$ python3 -q
>>> import numpy as np
>>> from numpy import linalg as LA
>>> np.set_printoptions(precision=2, suppress=True, linewidth=140)
>>> feats = np.load("mat.npy")
>>> feats
array([[-0.59,  2.89, -0.52, -0.08],
       [-0.3 ,  0.02,  0.88, -2.85],
       [ 2.67,  0.32, -1.16, -0.63],
       [-1.19, -0.73, -2.57, -0.67]])
>>> u = np.array([1, 3, 1, 3])
>>> out = feats + np.outer(u, np.eye(4)[1])
>>> LA.matrix_rank(out - feats)
np.int64(1)
>>> T = np.stack([feats, 5 * feats, feats[::-1]])
>>> LA.matrix_rank(T)
array([4, 4, 4])
>>> x0 = np.array([1, 1, 0, 1])
>>> h = np.maximum(feats @ x0, 0)
>>> np.maximum(feats @ (3 * x0), 0)
array([6.65, 0.  , 7.08, 0.  ])
>>> h
array([2.22, 0.  , 2.36, 0.  ])
>>> np.flatnonzero(h > 1e-9)
array([0, 2])
>>> feats.T @ h
array([ 5.  ,  7.18, -3.89, -1.68])
>>> M = np.load("m.npy")
>>> M
array([[0., 5., 0.],
       [5., 5., 5.],
       [0., 5., 3.]])
>>> [round(float(LA.det(M[:i, :i])), 2) + 0 for i in range(1, 4)]
[0.0, -25.0, -75.0]
>>> rng = np.random.default_rng(517)
>>> labels = rng.permutation(3)
>>> out = M[:, labels] * rng.choice([-1, 1], 3)
>>> out
array([[ 0., -0., -5.],
       [ 5., -5., -5.],
       [ 3., -0., -5.]])
>>> U, _, Vh = LA.svd(M.T @ out)
>>> np.round(U @ Vh, 2) + 0
array([[ 0., -1.,  0.],
       [ 0.,  0., -1.],
       [ 1.,  0.,  0.]])
>>> np.round(LA.lstsq(M, out)[0], 2) + 0
array([[ 0., -1.,  0.],
       [ 0.,  0., -1.],
       [ 1.,  0.,  0.]])
>>> labels
array([2, 0, 1])
>>> out = LA.inv(M)
>>> np.round(LA.det(M) * LA.det(out), 2)
np.float64(1.0)
>>> LA.det(M) * out
array([[-10., -15.,  25.],
       [-15.,  -0.,  -0.],
       [ 25.,  -0., -25.]])
>>> np.round(LA.slogdet(M)[0], 2)
np.float64(-1.0)
>>> out
array([[ 0.13,  0.2 , -0.33],
       [ 0.2 ,  0.  ,  0.  ],
       [-0.33,  0.  ,  0.33]])
>>> np.round(M @ out, 2) + 0
array([[1., 0., 0.],
       [0., 1., 0.],
       [0., 0., 1.]])
>>> vals, vecs = LA.eig(out)
>>> vals
array([ 0.61, -0.23,  0.09])
>>> np.sort(LA.eigvals(LA.inv(out)))
array([-4.28,  1.65, 10.63])
>>> np.round(np.prod(vals), 2)
np.float64(-0.01)
>>> x0 = np.array([3, -3, 3])
>>> target = M @ x0
>>> beta, lr = np.zeros(3), 1 / LA.norm(M, 2) ** 2
>>> for i in range(3):
...     beta -= lr * M.T @ (M @ beta - target)
...     if i % 1 == 0: print(i, round(LA.norm(M @ beta - target), 2))
... 
0 18.31
1 15.36
2 12.9
>>> round(LA.cond(M), 2)
np.float64(6.44)
>>> E = np.array([[0, 0, -1], [0, -3, 0], [-3, 0, 0]])
>>> E
array([[ 0,  0, -1],
       [ 0, -3,  0],
       [-3,  0,  0]])
>>> x0 = np.array([-2, -1, -2])
>>> target = E @ x0
>>> beta, lr = np.zeros(3), 1 / LA.norm(E, 2) ** 2
>>> for i in range(20):
...     beta -= lr * E.T @ (E @ beta - target)
...     if i % 5 == 0: print(i, round(LA.norm(E @ beta - target), 2))
... 
0 1.78
5 0.99
10 0.55
15 0.3
>>> round(LA.cond(E), 2)
np.float64(3.0)
>>> beta
array([-2.  , -1.  , -1.81])
>>> U, s, Vh = LA.svd(E, full_matrices=False)
>>> s / s[0]
array([1.  , 1.  , 0.33])
>>> s
array([3., 3., 1.])
>>> (s > 1e-8).sum()
np.int64(3)
>>> np.allclose(U * s @ Vh, E)
True
>>> labels = rng.permutation(4)
>>> labels
array([2, 3, 0, 1])
>>> out = feats[labels][:, labels]
>>> out
array([[-1.16, -0.63,  2.67,  0.32],
       [-2.57, -0.67, -1.19, -0.73],
       [-0.52, -0.08, -0.59,  2.89],
       [ 0.88, -2.85, -0.3 ,  0.02]])
>>> round(float(LA.det(out)), 2), np.round(LA.det(feats[labels]), 2)
(-81.0, np.float64(-81.0))
>>> np.diag(out)
array([-1.16, -0.67, -0.59,  0.02])
>>> hat = np.triu(np.array([[-5, 4, 5, -5], [-4, -4, -3, 1], [-3, 1, -5, -1], [-2, -5, -5, 0]]), 1) + np.eye(4)
>>> out = hat @ feats @ LA.inv(hat)
>>> round(float(LA.det(out)), 2)
-81.0
>>> round(float(np.trace(out)), 2), round(float(np.trace(feats)), 2)
(-2.41, -2.41)
>>> np.round(np.poly(out), 2) + 0
array([  1.  ,   2.41,   0.  , -21.7 , -81.  ])
>>> out = np.array([[-1, 4], [-3, -1], [2, -4]])
>>> m1 = np.tile(out, (2, 3))
>>> m1
array([[-1,  4, -1,  4, -1,  4],
       [-3, -1, -3, -1, -3, -1],
       [ 2, -4,  2, -4,  2, -4],
       [-1,  4, -1,  4, -1,  4],
       [-3, -1, -3, -1, -3, -1],
       [ 2, -4,  2, -4,  2, -4]])
>>> LA.cond(m1) > 100
np.True_
>>> LA.matrix_rank(m1, rtol=0.1)
np.int64(2)
>>> round(LA.norm(m1, 2) / LA.norm(m1), 2)
np.float64(0.88)
>>> [round(float(x), 2) for x in LA.svd(m1, compute_uv=False)[:3]]
[14.82, 7.9, 0.0]
>>> U, s, Vh = LA.svd(m1)
>>> np.argmax(s[:-1] / (s[1:] + 1e-6)) + 1
np.int64(2)
>>> s.round(2) + 0
array([14.82,  7.9 ,  0.  ,  0.  ,  0.  ,  0.  ])
>>> out = U[:, :2] @ np.diag(s[:2]) @ Vh[:2]
>>> round(float(np.abs(m1 - out).max()), 2)
0.0
>>> round(LA.norm(m1 - out, 2), 2), np.round(s[2], 2)
(np.float64(0.0), np.float64(0.0))
>>> out
array([[-1.,  4., -1.,  4., -1.,  4.],
       [-3., -1., -3., -1., -3., -1.],
       [ 2., -4.,  2., -4.,  2., -4.],
       [-1.,  4., -1.,  4., -1.,  4.],
       [-3., -1., -3., -1., -3., -1.],
       [ 2., -4.,  2., -4.,  2., -4.]])
>>> U, s, Vh = LA.svd(out)
>>> vecs = Vh[:(s > 1e-8).sum()]
>>> x0 = out[5] + 4 * out[0] + rng.integers(2) * np.eye(6)[0]
>>> x0
array([-2., 12., -2., 12., -2., 12.])
>>> np.diag(vecs.T @ vecs)
array([0.33, 0.33, 0.33, 0.33, 0.33, 0.33])
>>> LA.matrix_rank(np.vstack([out, x0]))
np.int64(2)
>>> rank = LA.matrix_rank(m1)
>>> rank
np.int64(2)
>>> N = LA.svd(m1)[2][rank:].T
>>> [int(LA.matrix_rank(m1[:, :j + 1])) for j in range(6)]
[1, 2, 2, 2, 2, 2]
>>> LA.matrix_rank(m1.T @ m1), LA.matrix_rank(m1 @ m1.T)
(np.int64(2), np.int64(2))
>>> N.shape
(6, 4)
>>> np.round(N @ N.T, 2) + 0
array([[ 0.67,  0.  , -0.33,  0.  , -0.33,  0.  ],
       [ 0.  ,  0.67,  0.  , -0.33,  0.  , -0.33],
       [-0.33,  0.  ,  0.67,  0.  , -0.33,  0.  ],
       [ 0.  , -0.33,  0.  ,  0.67,  0.  , -0.33],
       [-0.33,  0.  , -0.33,  0.  ,  0.67,  0.  ],
       [ 0.  , -0.33,  0.  , -0.33,  0.  ,  0.67]])
>>> [int(LA.matrix_rank(m1[:i])) for i in range(1, len(m1) + 1)]
[1, 2, 2, 2, 2, 2]
>>> data = np.load("case11.npy")
>>> data
array([[  2.11, -13.31,  10.33],
       [  1.63,  17.69,  -9.32],
       [ -4.7 ,  11.37, -11.53],
       [ -5.7 , -12.34,   2.96],
       [  4.92,  12.27,  -4.29],
       [ -1.47,  17.69, -12.93],
       [ -1.79,  20.12, -14.29],
       [ -7.64,   0.93,  -7.15],
       [  3.95,  -0.68,   4.03],
       [ -5.56,  18.06, -16.64],
       [  0.89, -13.38,   9.25],
       [ -7.61,   7.67, -11.04],
       [  5.6 ,   3.27,   2.86],
       [ -5.89,   9.55, -11.34],
       [  2.55,  10.78,  -4.18],
       [ -7.27,   0.9 ,  -7.4 ],
       [ -2.17, -14.91,   7.26],
       [  5.05, -11.66,  12.14],
       [ -7.48,   5.16, -10.24],
       [  6.95,   7.03,   1.03]])
>>> T = np.stack([data, 5 * data, data[::-1]])
>>> (T @ data.T).shape
(3, 20, 20)
>>> T.shape
(3, 20, 3)
>>> U, s, Vh = LA.svd(m1)
>>> vecs = Vh[:(s > 1e-8).sum()]
>>> x0 = m1[2] + -3 * m1[0] + rng.integers(2) * np.eye(6)[0]
>>> x0
array([  5., -16.,   5., -16.,   5., -16.])
>>> np.round(LA.norm(x0 - vecs.T @ vecs @ x0), 2)
np.float64(0.0)
>>> np.allclose(vecs.T @ vecs @ x0, x0)
True
>>> x0 = np.array([4, 5, 0])
>>> target = data @ x0
>>> np.round(LA.solve(data.T @ data, data.T @ target), 2) + 0
array([4., 5., 0.])
>>> np.round(LA.pinv(data) @ data, 2) + 0
array([[1., 0., 0.],
       [0., 1., 0.],
       [0., 0., 1.]])
>>> target = target + 0.1 * rng.normal(size=20)
>>> target
array([-58.3 ,  94.96,  38.06, -84.45,  81.05,  82.57,  93.46, -26.05,  12.2 ,  68.07, -63.4 ,   7.86,  38.74,  24.31,  64.21, -24.63,
       -83.06, -38.08,  -4.13,  62.96])
>>> beta, *_ = LA.lstsq(data, target)
>>> np.round(data.T @ (target - data @ beta), 2) + 0
array([0., 0., 0.])
>>> beta.round()
array([ 4.,  5., -0.])
>>> [round(float(LA.norm(LA.solve(data.T @ data + lam * np.eye(3), data.T @ target))), 2) for lam in (0, 1, 10, 100)]
[6.41, 6.39, 6.33, 5.79]
>>> beta
array([ 4.03,  4.98, -0.03])
>>> mat = np.array([[-2, 3, -2, -1], [1, 1, -1, 1], [1, 1, -1, 1], [-3, -1, 3, 0]])
>>> # rows 1 and 2 are equal
>>> rank = LA.matrix_rank(mat)
>>> rank
np.int64(3)
>>> N = LA.svd(mat)[2][rank:].T
>>> [int(LA.matrix_rank(mat[:i])) for i in range(1, len(mat) + 1)]
[1, 2, 2, 3]
>>> N[:, 0] / N[np.abs(N[:, 0]).round(6).argmax(), 0]
array([ 0.69,  0.92,  1.  , -0.62])
>>> N.shape
(4, 1)
>>> np.unique(mat.round(6), axis=0).shape
(3, 4)
>>> np.abs(np.diag(LA.qr(mat)[1])) > 1e-9
array([ True,  True,  True, False])
>>> np.allclose(mat[:-1].T @ LA.lstsq(mat[:-1].T, mat[-1])[0], mat[-1])
False
>>> U, s, Vh = LA.svd(mat)
>>> s.round(2) + 0
array([5.17, 4.02, 1.46, 0.  ])
>>> out = U[:, :3] @ np.diag(s[:3]) @ Vh[:3]
>>> out.round(2) + 0
array([[-2.,  3., -2., -1.],
       [ 1.,  1., -1.,  1.],
       [ 1.,  1., -1.,  1.],
       [-3., -1.,  3.,  0.]])
>>> LA.matrix_rank(mat, rtol=0.05)
np.int64(3)
>>> round(np.abs(mat - out).max(), 2)
np.float64(0.0)
>>> W0 = np.load("layer16.npy")
>>> W0
array([[ 2, 10],
       [10,  0]])
>>> x0 = np.array([-2, -2])
>>> target = W0 @ x0
>>> beta, lr = np.zeros(2), 1 / LA.norm(W0, 2) ** 2
>>> for i in range(50):
...     beta -= lr * W0.T @ (W0 @ beta - target)
...     if i % 10 == 0: print(i, round(LA.norm(W0 @ beta - target), 2))
... 
0 0.42
10 0.0
20 0.0
30 0.0
40 0.0
>>> beta
array([-2., -2.])
>>> round(LA.cond(W0), 2)
np.float64(1.22)
>>> X = np.load("x.npy")
>>> X
array([[ 0.47, -0.88],
       [-0.88, -0.47]])
>>> labels = rng.permutation(2)
>>> out = X[:, labels] * rng.choice([-1, 1], 2)
>>> out
array([[-0.47, -0.88],
       [ 0.88, -0.47]])
>>> U, _, Vh = LA.svd(X.T @ out)
>>> labels
array([0, 1])
>>> np.round(LA.lstsq(X, out)[0], 2) + 0
array([[-1.,  0.],
       [ 0.,  1.]])
>>> u = np.array([-8, 1])
>>> np.round(np.correlate(X[1], X[0], "full"), 2) + 0
array([ 0.78,  0.  , -0.22])
>>> np.convolve(X[1], u)
array([ 7.06,  2.88, -0.47])
>>> out = LA.inv(X)
>>> round(float(LA.det(X) * LA.det(out)), 2)
1.0
>>> (np.abs(out) > 1e-9).astype(int)
array([[1, 1],
       [1, 1]])
>>> np.allclose(out, X.T)
True
